% ipython --no-banner

In [1]: import numpy as np

In [2]: from numpy import linalg as LA

In [3]: np.set_printoptions(suppress=True, linewidth=100)

In [4]: feats = np.loadtxt("test8.csv", delimiter=",")

In [5]: feats
Out[5]: 
array([[-0.2, -0.8,  1. , -0.1, -1.4, -1. , -1.6,  0.3,  1.3,  0.4,  0.3,  0.6, -1.2, -1.5,  0. ],
       [ 1.2,  0.1,  1.5,  0.3, -0.1, -0.7, -0.3,  0.5,  0.7,  0.6, -1.8, -0.3, -0.4,  2.1, -0.6],
       [ 0. , -1.1,  0. , -0.7,  0. ,  0.8,  0.6, -0.2, -0.1,  0.3, -0.5, -0.4,  0.7,  0.9, -0.6],
       [ 1.2, -1.1,  0.7,  0.2, -0.5, -1.2,  0.8,  0.3,  0. , -0.7,  0.5,  0.4, -0.9, -2.1,  0.9],
       [ 1. , -1.3, -0.7,  0.1, -0.5,  0. ,  0.7,  2.3, -0.9,  1.3, -0.7,  0. , -0.1, -0.4, -0.3],
       [-1.2, -0.6, -0.1,  0.8, -0.3, -0.7, -0.5, -0.5,  1.2,  0.4, -1. ,  0.4,  0.5, -1.2,  0.2]])

In [6]: M2 = feats / LA.norm(feats, axis=1, keepdims=True)

In [7]: C2 = M2 @ M2.T

In [8]: (np.abs(C2) > 0.9).astype(int)
Out[8]: 
array([[1, 0, 0, 0, 0, 0],
       [0, 1, 0, 0, 0, 0],
       [0, 0, 1, 0, 0, 0],
       [0, 0, 0, 1, 0, 0],
       [0, 0, 0, 0, 1, 0],
       [0, 0, 0, 0, 0, 1]])

In [9]: t3 = np.stack([feats, -3 * feats, feats[::-1]])

In [10]: LA.matrix_rank(t3)
Out[10]: array([6, 6, 6])

In [11]: np.round(np.einsum("bij,cij->bc", t3, t3), 3)
Out[11]: 
array([[  64.96, -194.88,    7.7 ],
       [-194.88,  584.64,  -23.1 ],
       [   7.7 ,  -23.1 ,   64.96]])

In [12]: t3.shape
Out[12]: (3, 6, 15)

In [13]: LA.matrix_rank(t3.reshape(3, -1))
Out[13]: np.int64(2)

In [14]: def softmax(z):
    ...:     e = np.exp(z - z.max(axis=-1, keepdims=True))
    ...:     return e / e.sum(axis=-1, keepdims=True)
    ...: 

In [15]: np.round(softmax(feats).sum(axis=1), 3)
Out[15]: array([1., 1., 1., 1., 1., 1.])

In [16]: np.round(softmax(10 * feats[1]), 3) + 0
Out[16]: 
array([0.   , 0.   , 0.002, 0.   , 0.   , 0.   , 0.   , 0.   , 0.   , 0.   , 0.   , 0.   , 0.   ,
       0.997, 0.   ])

In [17]: scores = feats @ feats.T / np.sqrt(15)

In [18]: softmax(scores).round(6).argmax(axis=1)
Out[18]: array([0, 1, 2, 3, 4, 5])

In [19]: K = np.loadtxt("data.csv", delimiter=",")

In [20]: K
Out[20]: 
array([[ 0.,  0.,  0.,  0.,  0.,  0.,  0.,  0.,  0.,  0.],
       [ 0.,  0.,  0.,  0.,  0.,  0.,  0.,  0.,  0.,  0.],
       [ 0.,  0.,  0.,  0.,  0.,  0.,  0.,  0.,  0., -1.],
       [ 0., -3.,  0.,  0.,  0.,  0.,  0.,  0.,  0.,  0.],
       [ 0.,  0.,  0.,  0.,  0.,  0.,  0.,  0.,  0.,  0.],
       [ 0.,  0.,  0.,  0.,  0.,  0.,  0.,  0.,  0.,  0.],
       [ 0.,  0.,  1.,  0.,  0.,  0.,  0.,  0.,  0.,  0.],
       [ 0.,  0.,  0.,  0.,  0.,  0.,  0.,  0.,  1.,  0.],
       [ 0.,  0.,  0.,  0.,  0.,  0.,  1.,  0.,  0.,  0.],
       [ 0.,  0.,  0.,  0.,  0.,  0.,  0.,  0.,  0.,  0.]])

In [21]: # rank 5

In [22]: left, sv, Vh = LA.svd(K)

In [23]: V = Vh[:(sv > 1e-8).sum()]

In [24]: rng = np.random.default_rng(176746)

In [25]: x = K[4] + 4 * K[2] + rng.integers(2) * np.eye(10)[3]

In [26]: x
Out[26]: array([ 0.,  0.,  0.,  0.,  0.,  0.,  0.,  0.,  0., -4.])

In [27]: round(LA.norm(x - V.T @ V @ x), 3)
Out[27]: np.float64(0.0)

In [28]: LA.matrix_rank(np.vstack([K, x]))
Out[28]: np.int64(5)

In [29]: LA.cond(K) > 100
Out[29]: np.True_

In [30]: M2 = K + rng.integers(-2, 3, (10, 5)) @ rng.integers(-2, 3, (5, 10))

In [31]: M2
Out[31]: 
array([[ -2.,   3.,   4.,  13.,   0.,  -5.,   0.,   8.,   5.,  -8.],
       [-15.,   1.,  -3.,   0.,   2.,   3., -10.,  -4.,   8.,   5.],
       [  8.,  -2.,   4.,   4.,   1.,  -5.,   4.,  12.,   0., -11.],
       [  4.,   0.,  -2.,   7.,  -3.,   4.,   6.,   8.,  -1.,  -8.],
       [ 10.,   1.,   5.,   6.,  -1.,  -5.,   8.,   3.,  -5.,  -5.],
       [ -4.,  -3.,   1.,  -5.,   2.,  -4.,  -7.,  -1.,   4.,   3.],
       [  1.,  -2.,   6.,  -3.,   5.,  -3.,   2., -10.,  -5.,   7.],
       [  3.,  -4.,   2.,  -5.,   4.,  -1.,   1.,   1.,  -1.,   0.],
       [  6.,   3.,   2.,   7.,  -3.,  -2.,   7.,   2.,  -3.,  -4.],
       [ -6.,   5.,  -3.,   3.,  -2.,   6.,   1., -11.,  -2.,   7.]])

In [32]: LA.matrix_rank(M2 - K, tol=1e-8)
Out[32]: np.int64(5)

In [33]: np.round(LA.svd(M2 - K, compute_uv=False), 3) + 0
Out[33]: array([39.633, 23.889, 19.563, 13.641,  5.268,  0.   ,  0.   ,  0.   ,  0.   ,  0.   ])

In [34]: np.abs(M2 - K).sum(axis=1)
Out[34]: array([48., 51., 50., 46., 49., 34., 43., 23., 38., 46.])

In [35]: np.abs(np.diag(LA.qr(K)[1])) > 1e-9
Out[35]: array([False,  True,  True, False, False, False,  True, False, False, False])

In [36]: left, sv, Vh = LA.svd(K)

In [37]: sv
Out[37]: array([3., 1., 1., 1., 1., 0., 0., 0., 0., 0.])

In [38]: M2 = left[:, :5] @ np.diag(sv[:5]) @ Vh[:5]

In [39]: M2
Out[39]: 
array([[ 0.,  0.,  0.,  0.,  0.,  0.,  0.,  0.,  0.,  0.],
       [ 0.,  0.,  0.,  0.,  0.,  0.,  0.,  0.,  0.,  0.],
       [ 0.,  0.,  0.,  0.,  0.,  0.,  0.,  0.,  0., -1.],
       [ 0., -3.,  0.,  0.,  0.,  0.,  0.,  0.,  0.,  0.],
       [ 0.,  0.,  0.,  0.,  0.,  0.,  0.,  0.,  0.,  0.],
       [ 0.,  0.,  0.,  0.,  0.,  0.,  0.,  0.,  0.,  0.],
       [ 0.,  0.,  1.,  0.,  0.,  0.,  0.,  0.,  0.,  0.],
       [ 0.,  0.,  0.,  0.,  0.,  0.,  0.,  0.,  1.,  0.],
       [ 0.,  0.,  0.,  0.,  0.,  0.,  1.,  0.,  0.,  0.],
       [ 0.,  0.,  0.,  0.,  0.,  0.,  0.,  0.,  0.,  0.]])

In [40]: LA.matrix_rank(K, rtol=0.05)
Out[40]: np.int64(5)

In [41]: F = np.loadtxt("run14.csv", delimiter=",")

In [42]: F.round(3)
Out[42]: 
array([[ 0.008,  0.185,  0.056,  0.134,  0.239],
       [ 0.185,  0.758,  0.204, -0.082,  0.506],
       [ 0.056,  0.204, -0.03 ,  0.119, -0.136],
       [ 0.134, -0.082,  0.119, -0.959, -0.023],
       [ 0.239,  0.506, -0.136, -0.023, -0.777]])

In [43]: # rank 3

In [44]: f, r1 = feats[0], feats[4]

In [45]: round(float(f @ r1), 3)
Out[45]: 0.26

In [46]: p = (f @ r1) / (f @ f) * f

In [47]: p.round(3)
Out[47]: 
array([-0.004, -0.016,  0.02 , -0.002, -0.027, -0.02 , -0.031,  0.006,  0.025,  0.008,  0.006,
        0.012, -0.023, -0.029,  0.   ])

In [48]: LA.matrix_rank(np.outer(f, r1))
Out[48]: np.int64(1)

In [49]: round(LA.norm(f + r1) ** 2 + LA.norm(f - r1) ** 2, 3)
Out[49]: np.float64(51.52)

In [50]: evals, V = LA.eigh(F)

In [51]: np.round(V @ np.diag(evals) @ V.T, 3)
Out[51]: 
array([[ 0.008,  0.185,  0.056,  0.134,  0.239],
       [ 0.185,  0.758,  0.204, -0.082,  0.506],
       [ 0.056,  0.204, -0.03 ,  0.119, -0.136],
       [ 0.134, -0.082,  0.119, -0.959, -0.023],
       [ 0.239,  0.506, -0.136, -0.023, -0.777]])

In [52]: np.round(LA.eigvalsh(F @ F), 3) + 0
Out[52]: array([0., 0., 1., 1., 1.])

In [53]: np.round(LA.svd(F, compute_uv=False), 3) + 0
Out[53]: array([1., 1., 1., 0., 0.])

In [54]: np.unique(evals.round(6) + 0, return_counts=True)[1]
Out[54]: array([2, 2, 1])

In [55]: np.round(evals.sum(), 3), np.round(np.trace(F), 3)
Out[55]: (np.float64(-1.0), np.float64(-1.0))

In [56]: (evals > 1e-8).sum(), (evals < -1e-8).sum()
Out[56]: (np.int64(1), np.int64(2))

In [57]: np.round(V.T @ F @ V, 3) + 0
Out[57]: 
array([[-1.,  0.,  0.,  0.,  0.],
       [ 0., -1.,  0.,  0.,  0.],
       [ 0.,  0.,  0.,  0.,  0.],
       [ 0.,  0.,  0.,  0.,  0.],
       [ 0.,  0.,  0.,  0.,  1.]])

In [58]: evals.round(3) + 0
Out[58]: array([-1., -1.,  0.,  0.,  1.])

In [59]: np.abs(V[:, -1]).round(6).argmax()
Out[59]: np.int64(1)

In [60]: round(np.einsum("ij,ji->", F, F), 3)
Out[60]: np.float64(3.0)

In [61]: round(float(LA.det(F.T)), 3)
Out[61]: -0.0

In [62]: np.round(np.kron(np.eye(2, dtype=int), F), 3)
Out[62]: 
array([[ 0.008,  0.185,  0.056,  0.134,  0.239,  0.   ,  0.   ,  0.   ,  0.   ,  0.   ],
       [ 0.185,  0.758,  0.204, -0.082,  0.506,  0.   ,  0.   ,  0.   , -0.   ,  0.   ],
       [ 0.056,  0.204, -0.03 ,  0.119, -0.136,  0.   ,  0.   , -0.   ,  0.   , -0.   ],
       [ 0.134, -0.082,  0.119, -0.959, -0.023,  0.   , -0.   ,  0.   , -0.   , -0.   ],
       [ 0.239,  0.506, -0.136, -0.023, -0.777,  0.   ,  0.   , -0.   , -0.   , -0.   ],
       [ 0.   ,  0.   ,  0.   ,  0.   ,  0.   ,  0.008,  0.185,  0.056,  0.134,  0.239],
       [ 0.   ,  0.   ,  0.   , -0.   ,  0.   ,  0.185,  0.758,  0.204, -0.082,  0.506],
       [ 0.   ,  0.   , -0.   ,  0.   , -0.   ,  0.056,  0.204, -0.03 ,  0.119, -0.136],
       [ 0.   , -0.   ,  0.   , -0.   , -0.   ,  0.134, -0.082,  0.119, -0.959, -0.023],
       [ 0.   ,  0.   , -0.   , -0.   , -0.   ,  0.239,  0.506, -0.136, -0.023, -0.777]])

In [63]: np.round(F @ LA.pinv(F) @ F, 3)
Out[63]: 
array([[ 0.008,  0.185,  0.056,  0.134,  0.239],
       [ 0.185,  0.758,  0.204, -0.082,  0.506],
       [ 0.056,  0.204, -0.03 ,  0.119, -0.136],
       [ 0.134, -0.082,  0.119, -0.959, -0.023],
       [ 0.239,  0.506, -0.136, -0.023, -0.777]])

In [64]: round(np.trace(LA.pinv(F) @ F), 3)
Out[64]: np.float64(3.0)

In [65]: np.abs(np.diag(LA.qr(F)[1])) > 1e-9
Out[65]: array([ True,  True,  True, False, False])

In [66]: np.allclose(F @ F.T, F.T @ F)
Out[66]: True

In [67]: np.round(np.trace(F), 3)
Out[67]: np.float64(-1.0)

In [68]: np.allclose(F, F.T)
Out[68]: True

In [69]: W0 = np.load("mat.npy")

In [70]: W0
Out[70]: 
array([[  1,  -2,  -1,   0,   2,   1,   2,   2,   2,  -2,   0,   0,  -2,  -1],
       [ -2,  -1,   2,   2,  -2,  -1,  -2,   2,   1,  -1,   0,   0,  -1,   1],
       [  1,   2,   0,  -2,   1,   2,   2,   0,   1,   0,   2,  10,  -2,   0],
       [  0,  -2,  -1,   1,   2,   1,   1,   2,   0,   2,  -2, -10,   2,  -2],
       [ -2,  -1,  -2,   1,  -1,   2,  -1,  -1,   1,   2,   1,   5,   0,   1],
       [  2,  -1,   2,  -1,  -2,   2,   0,   1,   1,  -1,   2,  10,   0,   0],
       [  0,   1,  -1,   1,   1,  -2,  -2,  -1,   2,   1,  -1,  -5,   1,   1],
       [ -2,  -2,  -1,   2,  -2,  -1,   2,   1,   2,   0,   2,  10,   2,   0],
       [ -1,   1,   2,  -2,   1,  -1,   2,   1,  -2,   1,   2,  10,   2,   1],
       [ -2,   1,   2,   2,  -1,  -1,  -1,   1,   1,   0,   1,   5,   0,  -1],
       [ -2,   1,   2,  -1,  -1,   1,   2,   1,   1,  -1,   2,  10,   1,   1]])

In [71]: # column 11 is much longer than the rest

In [72]: left, sv, Vh = LA.svd(W0, full_matrices=False)

In [73]: np.round(sv / sv[0], 3)
Out[73]: array([1.   , 0.306, 0.26 , 0.232, 0.212, 0.156, 0.128, 0.112, 0.093, 0.082, 0.032])

In [74]: np.round(np.cumsum(sv ** 2) / np.sum(sv ** 2), 3)
Out[74]: array([0.752, 0.823, 0.873, 0.914, 0.948, 0.966, 0.978, 0.988, 0.994, 0.999, 1.   ])

In [75]: np.abs(left[:, 0]).round(6).argmax()
Out[75]: np.int64(10)

In [76]: np.round(left.T @ left, 3) + 0
Out[76]: 
array([[1., 0., 0., 0., 0., 0., 0., 0., 0., 0., 0.],
       [0., 1., 0., 0., 0., 0., 0., 0., 0., 0., 0.],
       [0., 0., 1., 0., 0., 0., 0., 0., 0., 0., 0.],
       [0., 0., 0., 1., 0., 0., 0., 0., 0., 0., 0.],
       [0., 0., 0., 0., 1., 0., 0., 0., 0., 0., 0.],
       [0., 0., 0., 0., 0., 1., 0., 0., 0., 0., 0.],
       [0., 0., 0., 0., 0., 0., 1., 0., 0., 0., 0.],
       [0., 0., 0., 0., 0., 0., 0., 1., 0., 0., 0.],
       [0., 0., 0., 0., 0., 0., 0., 0., 1., 0., 0.],
       [0., 0., 0., 0., 0., 0., 0., 0., 0., 1., 0.],
       [0., 0., 0., 0., 0., 0., 0., 0., 0., 0., 1.]])

In [77]: round(np.sqrt((sv ** 2).sum()), 3), round(float(LA.norm(W0)), 3)
Out[77]: (np.float64(31.257), 31.257)

In [78]: left.shape, sv.shape, Vh.shape
Out[78]: ((11, 11), (11,), (11, 14))

In [79]: (sv > 1e-8).sum()
Out[79]: np.int64(11)

In [80]: np.round(left.T @ W0 @ Vh.T, 3) + 0
Out[80]: 
array([[27.107,  0.   ,  0.   ,  0.   ,  0.   ,  0.   ,  0.   ,  0.   ,  0.   ,  0.   ,  0.   ],
       [ 0.   ,  8.298,  0.   ,  0.   ,  0.   ,  0.   ,  0.   ,  0.   ,  0.   ,  0.   ,  0.   ],
       [ 0.   ,  0.   ,  7.038,  0.   ,  0.   ,  0.   ,  0.   ,  0.   ,  0.   ,  0.   ,  0.   ],
       [ 0.   ,  0.   ,  0.   ,  6.297,  0.   ,  0.   ,  0.   ,  0.   ,  0.   ,  0.   ,  0.   ],
       [ 0.   ,  0.   ,  0.   ,  0.   ,  5.753,  0.   ,  0.   ,  0.   ,  0.   ,  0.   ,  0.   ],
       [ 0.   ,  0.   ,  0.   ,  0.   ,  0.   ,  4.219,  0.   ,  0.   ,  0.   ,  0.   ,  0.   ],
       [ 0.   ,  0.   ,  0.   ,  0.   ,  0.   ,  0.   ,  3.471,  0.   ,  0.   ,  0.   ,  0.   ],
       [ 0.   ,  0.   ,  0.   ,  0.   ,  0.   ,  0.   ,  0.   ,  3.031,  0.   ,  0.   ,  0.   ],
       [ 0.   ,  0.   ,  0.   ,  0.   ,  0.   ,  0.   ,  0.   ,  0.   ,  2.515,  0.   ,  0.   ],
       [ 0.   ,  0.   ,  0.   ,  0.   ,  0.   ,  0.   ,  0.   ,  0.   ,  0.   ,  2.226,  0.   ],
       [ 0.   ,  0.   ,  0.   ,  0.   ,  0.   ,  0.   ,  0.   ,  0.   ,  0.   ,  0.   ,  0.874]])

In [81]: np.round(np.abs(Vh[0]), 3)
Out[81]: 
array([0.057, 0.036, 0.095, 0.057, 0.093, 0.05 , 0.1  , 0.038, 0.042, 0.037, 0.192, 0.958, 0.007,
       0.05 ])
